$ python3 -q
>>> import numpy as np
>>> np.set_printoptions(precision=2, suppress=True, linewidth=140, legacy="1.25")
>>> def rd(a):
...     return np.round(a, 2) + 0
... 
>>> data = np.load("case3.npy")
>>> print(data)
[[8 3 7 4]
 [5 0 4 1]
 [8 3 7 4]]
>>> # rows 0 and 2 are equal
>>> W1 = np.array([[0, 5, 2, -5, 4, 4],
...     [-5, 0, -3, 4, -2, 3],
...     [-4, -3, -1, 1, 3, -4],
...     [1, 3, 4, 2, 5, -1]])
>>> b = np.array([3, 1, 3, 1, 0, 3])
>>> H = np.maximum(data @ W1 + b, 0)
>>> print(H)
[[ 0 32 19  0 67 12]
 [ 0 17 13  0 37  6]
 [ 0 32 19  0 67 12]]
>>> print((H > 0).astype(int))
[[0 1 1 0 1 1]
 [0 1 1 0 1 1]
 [0 1 1 0 1 1]]
>>> cent = np.array([[-2, 1], [3, -2], [1, -2], [-2, -2], [0, 2], [2, 0]])
>>> print(W1 @ cent)
[[ 35   4]
 [  5 -11]
 [-12   8]
 [  5  -7]]
>>> print((H @ cent).round(6).argmax(axis=1))
[0 0 0]
>>> print(H @ cent)
[[139  32]
 [ 76  14]
 [139  32]]
>>> print(data.sum(axis=0))
[21  6 18  9]
>>> np.zeros(3, 4)
Traceback (most recent call last):
  File "<python-input-16>", line 1, in <module>
    np.zeros(3, 4)
    ~~~~~~~~^^^^^^
TypeError: Cannot interpret '4' as a data type
>>> print(data.shape)
(3, 4)
>>> data[3]
Traceback (most recent call last):
  File "<python-input-18>", line 1, in <module>
    data[3]
    ~~~~^^^
IndexError: index 3 is out of bounds for axis 0 with size 3
>>> print(np.diff(data, axis=0))
[[-3 -3 -3 -3]
 [ 3  3  3  3]]
>>> left, sigma, Vt = np.linalg.svd(data)
>>> evecs = Vt[:(sigma > 1e-8).sum()]
>>> rng = np.random.default_rng(496)
>>> x0 = data[0] + -1 * data[1] + rng.integers(2) * np.eye(4)[1]
>>> print(x0)
[3. 3. 3. 3.]
>>> print(np.allclose(evecs.T @ evecs @ x0, x0))
True
>>> print(rd(np.diag(evecs.T @ evecs)))
[0.62 0.62 0.38 0.38]
>>> print(rd(np.linalg.norm(x0 - evecs.T @ evecs @ x0)))
0.0
